$ python -q
>>> import numpy as np
>>> from numpy import linalg as LA
>>> np.set_printoptions(precision=2, suppress=True, linewidth=120)
>>> arr = np.array([[3, 0, 0, 0], [0, 2, 0, 0], [0, 0, 1, 0], [0, 0, 0, 0]])
>>> # equal to its transpose
>>> arr @ arr
array([[9, 0, 0, 0],
       [0, 4, 0, 0],
       [0, 0, 1, 0],
       [0, 0, 0, 0]])
>>> np.sort(LA.eigvals(arr).real)
array([0., 1., 2., 3.])
>>> arr @ arr.T
array([[9, 0, 0, 0],
       [0, 4, 0, 0],
       [0, 0, 1, 0],
       [0, 0, 0, 0]])
>>> LA.pinv(arr)
array([[0.33, 0.  , 0.  , 0.  ],
       [0.  , 0.5 , 0.  , 0.  ],
       [0.  , 0.  , 1.  , 0.  ],
       [0.  , 0.  , 0.  , 0.  ]])
>>> arr[:, 3] @ arr[:, 1]
np.int64(0)
>>> ev, V = LA.eigh(arr)
>>> np.abs(V[:, -1]).round(6).argmax()
np.int64(0)
>>> np.unique(ev.round(6) + 0, return_counts=True)[1]
array([1, 1, 1, 1])
>>> LA.svd(arr, compute_uv=False)
array([3., 2., 1., 0.])
>>> (ev > 1e-8).sum(), (ev < -1e-8).sum()
(np.int64(3), np.int64(0))
>>> LA.eigvalsh(arr @ arr)
array([0., 1., 4., 9.])
>>> ev, V = LA.eigh(arr)
>>> x0 = np.array([-2, -1, 0, -1])
>>> LA.eigvalsh(arr[1:, 1:])
array([0., 1., 2.])
>>> V * np.maximum(ev, 0) @ V.T
array([[3., 0., 0., 0.],
       [0., 2., 0., 0.],
       [0., 0., 1., 0.],
       [0., 0., 0., 0.]])
>>> (np.sign(V[:, -1].round(6)) == np.sign(V[0, -1].round(6))).astype(int)
array([1, 0, 0, 0])
>>> np.round(x0 @ arr @ x0 / (x0 @ x0), 2), ev[0], ev[-1]
(np.float64(2.33), np.float64(0.0), np.float64(3.0))
>>> data = np.loadtxt("a.csv", delimiter=",")
>>> data
array([[-3.,  6., -4.,  3.],
       [ 1.,  1.,  1., -1.],
       [-1.,  2.,  0.,  1.],
       [-8., 10., -8.,  8.]])
>>> # rows and columns are dependent
>>> def softmax(z):
...     e = np.exp(z - z.max(axis=-1, keepdims=True))
...     return e / e.sum(axis=-1, keepdims=True)
... 
>>> softmax(data[2] + -2)
array([0.03, 0.64, 0.09, 0.24])
>>> S = data @ data.T / np.sqrt(4)
>>> softmax(S).round(6).argmax(axis=1)
array([3, 1, 3, 3])
>>> np.round(softmax(S + np.triu(np.full(S.shape, -np.inf), 1)), 2) + 0
array([[1.  , 0.  , 0.  , 0.  ],
       [0.02, 0.98, 0.  , 0.  ],
       [1.  , 0.  , 0.  , 0.  ],
       [0.  , 0.  , 0.  , 1.  ]])
>>> rank = LA.matrix_rank(arr)
>>> rank
np.int64(3)
>>> ns = LA.svd(arr)[2][rank:].T
>>> ns @ ns.T
array([[0., 0., 0., 0.],
       [0., 0., 0., 0.],
       [0., 0., 0., 0.],
       [0., 0., 0., 1.]])
>>> [int(LA.matrix_rank(arr[:, :j + 1])) for j in range(4)]
[1, 2, 3, 3]
>>> rng = np.random.default_rng(440324)
>>> labels = rng.permutation(4)
>>> labels
array([3, 0, 2, 1])
>>> A2 = data[labels][:, labels]
>>> A2
array([[ 8., -8., -8., 10.],
       [ 3., -3., -4.,  6.],
       [ 1., -1.,  0.,  2.],
       [-1.,  1.,  1.,  1.]])
>>> np.round(np.sort(np.abs(LA.eigvals(A2))), 2) + 0
array([0., 1., 2., 3.])
>>> np.trace(A2)
np.float64(6.0)
>>> round(LA.det(A2), 2), np.round(LA.det(data[labels]), 2)
(np.float64(0.0), np.float64(0.0))
>>> LA.norm(data, axis=1)
array([ 8.37,  2.  ,  2.45, 17.09])
>>> round(LA.norm(data, 2), 2)
np.float64(19.1)
>>> M = np.loadtxt("test19.csv", delimiter=",")
>>> M
array([[ 0.,  0., -3.,  0.],
       [ 0.,  0., -3.,  0.]])
>>> # column 1 repeats column 0
>>> t = np.radians(121)
>>> Rm = np.eye(4)
>>> Rm[2, 2] = Rm[0, 0] = np.cos(t)
>>> Rm[2, 0], Rm[0, 2] = -np.sin(t), np.sin(t)
>>> Rm
array([[-0.52,  0.  ,  0.86,  0.  ],
       [ 0.  ,  1.  ,  0.  ,  0.  ],
       [-0.86,  0.  , -0.52,  0.  ],
       [ 0.  ,  0.  ,  0.  ,  1.  ]])
>>> A2 = M @ Rm.T
>>> np.allclose(LA.norm(M, axis=1), LA.norm(A2, axis=1))
True
>>> round(float(LA.det(Rm)), 2), np.round(np.trace(Rm), 2)
(1.0, np.float64(0.97))
>>> A2
array([[-2.57,  0.  ,  1.55,  0.  ],
       [-2.57,  0.  ,  1.55,  0.  ]])
>>> LA.svd(M, compute_uv=False), np.round(LA.svd(A2, compute_uv=False), 2) + 0
(array([4.24, 0.  ]), array([4.24, 0.  ]))
>>> round(float(LA.norm(M, 2) / LA.norm(M)), 2)
1.0
>>> E = np.load("w.npy")
>>> E
array([[-1.19, -0.46,  2.72],
       [ 2.73,  0.18,  1.23],
       [-0.36,  2.96,  0.35]])
>>> O, Rm = LA.qr(E)
>>> O.shape, Rm.shape
((3, 3), (3, 3))
>>> O
array([[-0.4 , -0.15,  0.91],
       [ 0.91,  0.06,  0.41],
       [-0.12,  0.99,  0.12]])
>>> round(abs(Rm[0, 0]), 2), round(LA.norm(E[:, 0]), 2)
(np.float64(3.0), np.float64(3.0))
>>> np.trace(O @ O.T)
np.float64(3.0)
